$ python -q
>>> import numpy as np
>>> import numpy.linalg as la
>>> np.set_printoptions(precision=2, suppress=True, linewidth=140)
>>> feats = 3 * np.eye(9) + np.eye(9, k=1)
>>> feats
array([[3., 1., 0., 0., 0., 0., 0., 0., 0.],
       [0., 3., 1., 0., 0., 0., 0., 0., 0.],
       [0., 0., 3., 1., 0., 0., 0., 0., 0.],
       [0., 0., 0., 3., 1., 0., 0., 0., 0.],
       [0., 0., 0., 0., 3., 1., 0., 0., 0.],
       [0., 0., 0., 0., 0., 3., 1., 0., 0.],
       [0., 0., 0., 0., 0., 0., 3., 1., 0.],
       [0., 0., 0., 0., 0., 0., 0., 3., 1.],
       [0., 0., 0., 0., 0., 0., 0., 0., 3.]])
>>> A2 = np.array([[6, -8, 1],
...     [-2, 1, -3],
...     [8, 7, 3],
...     [3, 8, -4],
...     [3, -5, -3],
...     [-8, 1, -7],
...     [5, 4, 4],
...     [-7, -4, -5],
...     [8, -2, -4]])
>>> A2.T @ feats.T
array([[ 16.,   2.,  27.,  12.,   1., -19.,   8., -13.,  24.],
       [-23.,  10.,  29.,  19., -14.,   7.,   8., -14.,  -6.],
       [  0.,  -6.,   5., -15., -16., -17.,   7., -19., -12.]])
>>> np.einsum("ik,kj->ji", feats, A2)
array([[ 16.,   2.,  27.,  12.,   1., -19.,   8., -13.,  24.],
       [-23.,  10.,  29.,  19., -14.,   7.,   8., -14.,  -6.],
       [  0.,  -6.,   5., -15., -16., -17.,   7., -19., -12.]])
>>> la.matrix_rank(np.vstack([feats, A2.T]))
np.int64(9)
>>> W1 = np.array([[0, 0],
...     [1, 1],
...     [2, 2],
...     [2, 2],
...     [2, 0],
...     [2, 0],
...     [0, 0],
...     [2, 1],
...     [2, 2]])
>>> c = np.array([1, -4])
>>> act = np.maximum(feats @ W1 + c, 0)
>>> (act > 0).astype(int)
array([[1, 0],
       [1, 1],
       [1, 1],
       [1, 1],
       [1, 0],
       [1, 0],
       [1, 0],
       [1, 1],
       [1, 1]])
>>> act
array([[2., 0.],
       [6., 1.],
       [9., 4.],
       [9., 2.],
       [9., 0.],
       [7., 0.],
       [3., 0.],
       [9., 1.],
       [7., 2.]])
>>> cent = np.array([[4, 1, -2], [-1, -1, -4]])
>>> act @ cent
array([[  8.,   2.,  -4.],
       [ 23.,   5., -16.],
       [ 32.,   5., -34.],
       [ 34.,   7., -26.],
       [ 36.,   9., -18.],
       [ 28.,   7., -14.],
       [ 12.,   3.,  -6.],
       [ 35.,   8., -22.],
       [ 26.,   5., -22.]])
>>> (act @ cent).round(6).argmax(axis=1)
array([0, 0, 0, 0, 0, 0, 0, 0, 0])
>>> T = np.stack([feats, 3 * feats, feats[::-1]])
>>> np.einsum("bij,cij->bc", T, T)
array([[ 89., 267.,  10.],
       [267., 801.,  30.],
       [ 10.,  30.,  89.]])
>>> X = np.loadtxt("w.csv", delimiter=",")
>>> X
array([[-5.,  5.,  4.,  1., -5., -4.,  1.,  3.,  3.,  4.,  2.,  4.,  3.,  5.],
       [ 0., -1., -2.,  1.,  0., -1.,  5., -2., -3.,  1., -5., -2.,  0., -2.],
       [ 0.,  0., -3.,  1., -3., -3.,  1., -5., -5.,  4., -4.,  3., -5., -3.],
       [ 0.,  0.,  0.,  2.,  0.,  3.,  5.,  2.,  3., -2.,  0., -3., -5., -1.],
       [ 0.,  0.,  0.,  0.,  1., -2.,  1., -3.,  2., -1.,  5.,  1., -2., -2.],
       [ 0.,  0.,  0.,  0.,  0.,  5., -4., -3.,  4.,  0., -2.,  4.,  3.,  4.],
       [ 0.,  0.,  0.,  0.,  0.,  0., -3., -5., -1., -3.,  3.,  1.,  5.,  2.],
       [ 0.,  0.,  0.,  0.,  0.,  0.,  0., -5.,  4.,  0.,  1.,  2., -4., -5.],
       [ 0.,  0.,  0.,  0.,  0.,  0.,  0.,  0.,  5.,  0.,  4.,  5.,  2., -3.],
       [ 0.,  0.,  0.,  0.,  0.,  0.,  0.,  0.,  0.,  2., -5.,  1., -4.,  0.],
       [ 0.,  0.,  0.,  0.,  0.,  0.,  0.,  0.,  0.,  0.,  0., -3., -5.,  5.],
       [ 0.,  0.,  0.,  0.,  0.,  0.,  0.,  0.,  0.,  0.,  0., -1.,  5., -1.],
       [ 0.,  0.,  0.,  0.,  0.,  0.,  0.,  0.,  0.,  0.,  0.,  0., -1.,  4.],
       [ 0.,  0.,  0.,  0.,  0.,  0.,  0.,  0.,  0.,  0.,  0.,  0.,  0.,  1.]])
>>> # triangular: eigenvalues sit on the diagonal
>>> rk = la.matrix_rank(X)
>>> rk
np.int64(13)
>>> null = la.svd(X)[2][rk:].T
>>> [int(la.matrix_rank(X[:i])) for i in range(1, len(X) + 1)]
[1, 2, 3, 4, 5, 6, 7, 8, 9, 10, 11, 12, 13, 13]
>>> null.shape
(14, 1)
>>> np.round(X @ null, 2) + 0
array([[0.],
       [0.],
       [0.],
       [0.],
       [0.],
       [0.],
       [0.],
       [0.],
       [0.],
       [0.],
       [0.],
       [0.],
       [0.],
       [0.]])
>>> Uu, sig, Vh = la.svd(X)
>>> np.argmax(sig[:-1] / (sig[1:] + 1e-6)) + 1
np.int64(13)
>>> A2 = Uu[:, :13] @ np.diag(sig[:13]) @ Vh[:13]
>>> round(la.norm(X - A2, 2), 2), round(sig[13], 2)
(np.float64(0.0), np.float64(0.0))
>>> round(float(np.abs(X - A2).max()), 2)
0.0
>>> round(la.norm(X - A2) / la.norm(X), 2)
np.float64(0.0)
>>> data = np.loadtxt("test13.csv", delimiter=",")
>>> data
array([[ 5.58,  5.14,  2.65, -4.3 , -3.67,  1.01,  0.26,  1.02,  1.46, -6.83,  2.41],
       [ 4.67,  4.26,  2.91, -1.84, -2.55, -1.42, -0.49, -1.52,  2.91, -5.71,  2.38],
       [ 6.78,  5.33,  2.42, -3.25, -3.67, -0.34, -0.71, -1.22,  1.89, -5.77,  3.45],
       [ 6.61,  7.43,  1.16, -1.73, -3.38, -0.75,  0.45,  1.91,  2.9 , -3.91,  3.72],
       [ 6.25,  4.2 ,  2.09, -2.89, -2.23,  0.46, -1.39, -0.39,  1.47, -5.71,  3.32],
       [ 4.99,  5.19,  2.96, -2.83, -5.58, -2.32, -2.1 , -0.82,  3.57, -5.96,  3.41],
       [ 7.14,  5.15,  1.55, -4.35, -0.95,  0.1 , -0.89, -0.95,  3.21, -8.17,  3.9 ],
       [ 5.36,  6.31,  3.86, -3.62, -3.87,  0.31,  1.64,  1.61,  4.73, -8.51,  3.5 ],
       [ 5.27,  6.  ,  2.41, -3.14, -4.46, -0.74,  1.32,  2.06,  1.79, -5.79,  3.28],
       [ 5.03,  6.47,  0.53, -3.55, -1.79, -0.77, -0.68, -0.41,  3.34, -6.17,  6.13],
       [ 6.16,  6.18,  1.13, -3.7 , -2.01,  0.49, -1.94, -0.09,  2.23, -6.11,  2.14],
       [ 4.19,  7.89,  2.99, -2.45, -2.61, -1.26, -1.23,  1.56,  4.15, -8.57,  3.08],
       [ 4.75,  6.41,  5.21, -2.28, -3.2 ,  0.39, -0.61, -1.7 ,  1.72, -6.56,  2.96],
       [ 6.75,  8.15,  2.13, -3.28, -4.2 ,  1.16, -0.12, -1.57,  1.58, -6.02,  3.1 ],
       [ 6.65,  4.64,  2.98, -4.56, -2.48, -0.39,  2.09, -0.37,  3.35, -7.09,  1.71],
       [ 7.27,  4.63,  2.68, -3.44, -3.62,  0.04, -0.2 ,  0.42,  2.46, -6.72,  3.07],
       [ 6.89,  5.96,  1.99, -3.53, -3.29,  0.16, -0.59, -1.15,  2.28, -7.19,  3.74],
       [ 2.68,  8.01,  2.22, -1.93, -2.88, -0.32, -0.79,  0.83,  2.08, -5.58,  2.84],
       [ 8.25,  6.08,  2.4 , -2.5 , -2.66,  1.2 , -0.84, -0.51,  3.99, -7.14,  2.71],
       [ 6.04,  6.95,  3.81, -4.02, -2.26, -0.54, -1.93,  0.58,  3.27, -5.32,  2.17],
       [ 5.2 ,  6.49,  4.06, -5.18, -2.89, -0.27, -1.45, -0.28,  3.  , -4.62,  3.07],
       [ 5.44,  6.6 ,  2.42, -3.5 , -2.74, -0.53, -0.75,  1.15,  1.44, -5.88,  3.5 ],
       [ 5.75,  6.22,  2.07, -4.12, -2.67,  1.17,  0.13, -1.04,  1.24, -7.35,  4.73],
       [ 5.19,  9.82,  3.32, -3.62, -1.47, -0.59, -1.01, -0.04,  2.19, -6.92,  2.09],
       [ 3.99,  6.74,  3.22, -1.89, -2.74,  0.14, -2.45,  0.1 ,  4.98, -7.81,  2.37],
       [ 6.35,  6.37,  3.67, -3.55, -2.48, -0.33,  0.43, -0.41,  2.22, -6.32,  3.77],
       [ 5.71,  7.04,  4.52, -3.78, -3.81, -0.6 , -0.59,  0.05,  2.7 , -7.  ,  3.4 ],
       [ 5.55,  7.07,  3.74, -3.43, -1.55,  0.56,  1.33,  1.22,  2.71, -5.76,  3.81],
       [ 5.66,  6.23,  2.35, -4.86, -3.41, -0.99, -0.49,  1.12,  3.74, -5.47,  2.08],
       [ 6.92,  6.28,  2.25, -1.09, -1.26, -0.31,  1.13,  0.14,  2.81, -5.1 ,  3.38],
       [ 7.22,  5.54,  2.95, -0.96, -3.17,  0.13,  1.68, -1.39,  3.45, -6.23,  5.61],
       [ 7.14,  5.15,  2.42, -2.83, -2.31, -0.65,  1.39,  1.47,  2.35, -5.16,  3.05],
       [ 4.68,  6.78,  4.2 , -2.88, -3.61,  0.32, -0.07, -1.09,  2.44, -5.99,  0.91],
       [ 6.47,  6.13,  2.1 , -2.01, -4.44,  0.29, -1.71,  2.12,  1.84, -7.16,  4.21],
       [ 5.79,  6.  ,  1.43, -2.46, -2.72,  0.03, -0.58,  2.59,  0.89, -6.01,  4.52],
       [ 5.58,  5.23,  1.01, -4.24, -2.59,  1.37,  1.39,  0.61,  2.57, -4.56, -0.85],
       [ 5.97,  6.79,  2.23, -3.72, -3.39, -0.26, -0.02, -0.12,  5.43, -4.79,  2.74],
       [ 6.17,  5.34,  1.65, -2.21, -4.16,  0.3 , -0.71,  0.06,  1.75, -5.2 ,  3.89],
       [ 6.02,  6.25,  2.93, -2.68, -1.09,  1.44, -0.05,  0.34,  2.28, -7.17,  2.74],
       [ 5.78,  6.04,  1.5 , -3.11, -2.67,  0.37,  0.59,  0.39,  2.5 , -6.59,  2.23],
       [ 5.51,  4.69,  2.02, -4.58, -2.77,  0.8 , -0.18, -1.69,  3.46, -7.21,  2.66],
       [ 7.13,  7.31,  3.39, -4.96, -0.72,  1.75, -0.22, -0.26,  2.47, -5.62,  0.51],
       [ 4.76,  6.74,  3.43, -4.04, -3.3 , -0.15, -0.69,  0.94,  3.05, -7.65,  4.39],
       [ 6.32,  7.67,  4.13, -2.38, -5.01,  0.3 ,  0.11, -0.57,  2.41, -5.98,  3.39],
       [ 6.79,  5.86,  2.97, -4.2 , -3.38,  0.58,  0.24, -1.26,  4.8 , -4.86,  4.  ],
       [ 6.22,  7.36,  1.27, -2.24, -3.07,  0.15, -0.13, -0.11,  3.27, -5.18,  1.62]])
>>> dist = la.norm(data[:, None] - data[None], axis=-1)
>>> dist[:5, :5]
array([[0.  , 5.03, 3.58, 5.61, 3.58],
       [5.03, 0.  , 3.55, 5.98, 3.6 ],
       [3.58, 3.55, 0.  , 4.93, 2.42],
       [5.61, 5.98, 4.93, 0.  , 5.45],
       [3.58, 3.6 , 2.42, 5.45, 0.  ]])
>>> np.flatnonzero(dist[0] < dist.mean() / 2)
array([0])
>>> np.unravel_index(dist.round(6).argmax(), dist.shape)
(np.int64(30), np.int64(35))
>>> (dist + 1e9 * np.eye(46)).round(6).argmin(axis=1)
array([39,  2, 16, 45,  2,  2, 16, 42, 21, 22, 39, 24, 32, 43, 40,  2,  2, 21, 16, 20, 19, 34, 16, 19, 11, 26, 42, 25, 19, 31, 29, 29, 12,
       34, 21, 39, 44,  2, 39,  0, 16, 38, 26, 26, 36, 39])
